% python3 -q
>>> import numpy as np
>>> np.set_printoptions(precision=2, suppress=True, linewidth=100)
>>> rng = np.random.default_rng(86)
>>> t = np.sort(rng.uniform(-2, 2, 19))
>>> K = np.c_[t, t ** 2, t ** 3] @ np.array([[4, 4, 1], [3, 3, 3], [-1, -4, -3]])
>>> print(K)
[[ 3.82 13.42 14.64]
 [ 3.16 11.62 13.04]
 [ 2.05  8.62 10.33]
 [ 1.04  5.86  7.76]
 [-0.43  1.77  3.75]
 [-1.08 -0.32  1.32]
 [-1.08 -0.33  1.31]
 [-1.13 -0.69  0.74]
 [-1.13 -0.73  0.67]
 [-1.11 -0.8   0.5 ]
 [-1.04 -0.87  0.23]
 [ 2.39  2.09  0.81]
 [ 2.39  2.1   0.81]
 [ 2.57  2.21  0.86]
 [ 6.05  2.98  0.98]
 [ 7.22  2.36  0.45]
 [ 9.18 -0.33 -1.57]
 [11.26 -7.28 -6.61]
 [11.28 -7.35 -6.65]]
>>> t = np.radians(96)
>>> Rm = np.eye(3)
>>> Rm[1, 1] = Rm[0, 0] = np.cos(t)
>>> Rm[1, 0], Rm[0, 1] = -np.sin(t), np.sin(t)
>>> print(Rm)
[[-0.1   0.99  0.  ]
 [-0.99 -0.1   0.  ]
 [ 0.    0.    1.  ]]
>>> B = K @ Rm.T
>>> print(round(np.linalg.det(Rm), 2), round(np.trace(Rm), 2))
1.0 0.79
>>> print(np.allclose(np.linalg.norm(K, axis=1), np.linalg.norm(B, axis=1)))
True
>>> print(np.linalg.svd(K, compute_uv=False), np.linalg.svd(B, compute_uv=False))
[34.79 21.96  4.24] [34.79 21.96  4.24]
>>> print(np.abs(B - K).max(axis=0))
[19.76 18.62  0.  ]
>>> proj = np.triu(np.array([[-6, -6, 4], [-4, -9, -5], [2, 2, -4]]), 1) + np.eye(3)
>>> B = proj @ Rm @ np.linalg.inv(proj)
>>> print(B)
[[  5.86  36.8  164.54]
 [ -0.99  -6.07 -31.38]
 [  0.     0.     1.  ]]
>>> print(np.round(np.trace(B), 2), round(np.trace(Rm), 2))
0.79 0.79
>>> print(np.poly(B))
[ 1.   -0.79  0.79 -1.  ]
>>> Xs = K - K.mean(axis=0)
>>> vecs = np.linalg.svd(Xs)[2][:2]
>>> B = Xs - Xs @ vecs.T @ vecs
>>> print(np.linalg.norm(B, axis=1).round(6).argmax())
14
>>> print((Xs @ vecs.T).std(axis=0))
[7.59 3.85]
>>> print(np.round(np.cov(Xs @ vecs.T, rowvar=False), 2) + 0)
[[60.73  0.  ]
 [ 0.   15.61]]
>>> print(round(np.linalg.norm(B) / np.linalg.norm(Xs), 2))
0.1
>>> print(B.std(axis=0))
[0.1  0.61 0.59]
>>> dist = np.linalg.norm(K[:, None] - K[None], axis=-1)
>>> print((dist + 1e9 * np.eye(19)).round(6).argmin(axis=1))
[ 1  0  3  2  5  6  5  8  7  8  9 12 11 12 15 14 15 18 17]
>>> J = np.array([[-0.4, 0.8, 2.0], [0.6, 0.6, 0.0], [0.7, 1.8, -1.3]])
>>> print(np.allclose(J @ J.T, J.T @ J))
False
>>> print((J + J.T) / 2)
[[-0.4   0.7   1.35]
 [ 0.7   0.6   0.9 ]
 [ 1.35  0.9  -1.3 ]]
>>> print(np.linalg.matrix_power(J, 4))
[[  4.99  13.21 -12.93]
 [  0.21   0.32   4.31]
 [ -0.65  -3.16   9.08]]
>>> print(np.allclose(J, J.T))
False
